In [1]: import numpy as np

In [2]: np.set_printoptions(suppress=True, linewidth=140)

In [3]: F = np.load("sample17.npy")

In [4]: F
Out[4]: 
array([[5., 1., 0., 0., 0., 0.],
       [0., 5., 1., 0., 0., 0.],
       [0., 0., 5., 1., 0., 0.],
       [0., 0., 0., 5., 1., 0.],
       [0., 0., 0., 0., 5., 1.],
       [0., 0., 0., 0., 0., 5.]])

In [5]: M2 = np.array([[-3, 7], [7, -1], [-3, 4], [-1, -7], [5, -6], [3, -7]])

In [6]: M2.T @ F.T
Out[6]: 
array([[ -8.,  32., -16.,   0.,  28.,  15.],
       [ 34.,  -1.,  13., -41., -37., -35.]])

In [7]: np.vstack([F, M2.T]).shape
Out[7]: (8, 6)

In [8]: np.linalg.matrix_rank(F @ M2)
Out[8]: np.int64(2)

In [9]: F @ M2
Out[9]: 
array([[ -8.,  34.],
       [ 32.,  -1.],
       [-16.,  13.],
       [  0., -41.],
       [ 28., -37.],
       [ 15., -35.]])

In [10]: F[3] @ F[5]
Out[10]: np.float64(0.0)

In [11]: np.linalg.norm(F, axis=1).argmax()
Out[11]: np.int64(0)

In [12]: np.round(np.linalg.norm(F, axis=1), 2)
Out[12]: array([5.1, 5.1, 5.1, 5.1, 5.1, 5. ])

In [13]: x = np.array([2, 1, 1, -1, 0, 2])

In [14]: y = F @ x

In [15]: y
Out[15]: array([11.,  6.,  4., -5.,  2., 10.])

In [16]: np.round(np.linalg.solve(F, y), 2)
Out[16]: array([ 2.,  1.,  1., -1.,  0.,  2.])

In [17]: np.round(np.linalg.solve(F, F[:, 5]), 2)
Out[17]: array([0., 0., 0., 0., 0., 1.])

In [18]: np.round(np.linalg.solve(F.T, F[4]), 2) + 0
Out[18]: array([0., 0., 0., 0., 1., 0.])

In [19]: np.linalg.solve(F, y[:-1])
ValueError: solve1: Input operand 1 has a mismatch in its core dimension 0, with gufunc signature (m,m),(m)->(m) (size 5 is different from 6)


In [20]: np.round(np.linalg.solve(F, y + F[:, 0]), 2)
Out[20]: array([ 3.,  1.,  1., -1.,  0.,  2.])

In [21]: feats = np.load("data.npy")

In [22]: feats.round(2)
Out[22]: 
array([[-0.82, -0.33, -0.12,  0.46],
       [ 0.  , -0.75, -0.25, -0.61],
       [-0.41,  0.56, -0.54, -0.47],
       [ 0.41, -0.09, -0.79,  0.45]])

In [23]: W1 = np.array([[1, 2, -1, 3, 2, 1],
    ...:     [2, 3, 2, 0, 1, -3],
    ...:     [0, -3, 1, -3, 0, 3],
    ...:     [1, -1, -2, -2, 2, 3]])

In [24]: b = np.array([4, 5, 3, -4, 0, -5])

In [25]: act = np.maximum(feats @ W1 + b, 0)

In [26]: np.linalg.matrix_rank(act)
Out[26]: np.int64(4)

In [27]: cent = np.array([[2, 0], [0, -2], [-2, 1], [-1, 2], [3, 2], [3, 3]])

In [28]: W1 @ cent
Out[28]: 
array([[ 10,   8],
       [ -6, -11],
       [ 10,  10],
       [ 23,   9]])

In [29]: M2 = np.linalg.inv(feats)

In [30]: (np.abs(M2) > 1e-9).astype(int)
Out[30]: 
array([[1, 0, 1, 1],
       [1, 1, 1, 1],
       [1, 1, 1, 1],
       [1, 1, 1, 1]])

In [31]: np.round(np.linalg.det(feats) * M2, 2) + 0
Out[31]: 
array([[ 0.82,  0.  ,  0.41, -0.41],
       [ 0.33,  0.75, -0.56,  0.09],
       [ 0.12,  0.25,  0.54,  0.79],
       [-0.46,  0.61,  0.47, -0.45]])

In [32]: M2.round(2) + 0
Out[32]: 
array([[-0.82,  0.  , -0.41,  0.41],
       [-0.33, -0.75,  0.56, -0.09],
       [-0.12, -0.25, -0.54, -0.79],
       [ 0.46, -0.61, -0.47,  0.45]])

In [33]: np.round(np.linalg.inv(M2), 2) + 0
Out[33]: 
array([[-0.82, -0.33, -0.12,  0.46],
       [ 0.  , -0.75, -0.25, -0.61],
       [-0.41,  0.56, -0.54, -0.47],
       [ 0.41, -0.09, -0.79,  0.45]])

In [34]: round(float(np.linalg.slogdet(feats)[0]), 2)
Out[34]: -1.0

In [35]: np.allclose(M2, feats.T)
Out[35]: True

In [36]: np.round(np.linalg.cond(feats), 2)
Out[36]: np.float64(1.0)

In [37]: A = np.loadtxt("block12.csv", delimiter=",")

In [38]: A
Out[38]: 
array([[ 0.7 , -0.7 ,  3.71,  3.  ],
       [ 1.4 , -3.14, -1.24, -0.69],
       [-0.33,  1.53,  2.13, -0.49],
       [ 2.6 , -0.04, -3.31,  5.17],
       [ 2.17, -0.69,  3.88,  0.41],
       [-1.89,  2.37, -0.98, -0.48],
       [ 1.49,  1.27, -1.64, -1.83],
       [-1.41, -1.38,  0.31, -4.03],
       [-2.57, -1.38,  0.78, -2.26],
       [ 1.95,  0.44,  0.65, -2.26],
       [-1.3 , -1.36, -3.13, -0.08],
       [ 0.05, -0.2 ,  1.92, -1.46],
       [-0.52,  1.13,  1.44, -5.79],
       [ 0.95,  0.42, -4.32,  0.89],
       [ 1.03, -2.37, -4.19,  2.28],
       [ 3.01, -0.63,  2.78,  1.5 ],
       [-2.16, -1.92, -2.63, -0.43],
       [-1.66, -1.01, -2.17, -4.37],
       [-0.26,  0.39,  1.37, -0.89],
       [-1.14, -1.39,  1.03,  0.4 ],
       [-0.9 ,  1.33,  1.78,  2.25],
       [-0.45,  0.04,  3.06, -1.74],
       [-1.44,  0.5 ,  5.13, -7.27],
       [ 0.45, -1.47,  2.89,  0.59],
       [-1.81, -1.49,  2.04,  0.93],
       [-2.06,  0.59,  2.73, -4.22],
       [ 1.18,  0.09, -0.49, -1.43],
       [-0.08,  0.32, -1.51, -0.31]])

In [39]: proj = A @ np.linalg.solve(A.T @ A, A.T)

In [40]: np.round(np.linalg.eigvalsh(proj), 2) + 0
Out[40]: array([0., 0., 0., 0., 0., 0., 0., 0., 0., 0., 0., 0., 0., 0., 0., 0., 0., 0., 0., 0., 0., 0., 0., 0., 1., 1., 1., 1.])

In [41]: np.round(proj @ A[:, 0], 2)
Out[41]: 
array([ 0.7 ,  1.4 , -0.33,  2.6 ,  2.17, -1.89,  1.49, -1.41, -2.57,  1.95, -1.3 ,  0.05, -0.52,  0.95,  1.03,  3.01, -2.16, -1.66, -0.26,
       -1.14, -0.9 , -0.45, -1.44,  0.45, -1.81, -2.06,  1.18, -0.08])

In [42]: np.linalg.matrix_rank(np.eye(28) - proj)
Out[42]: np.int64(24)
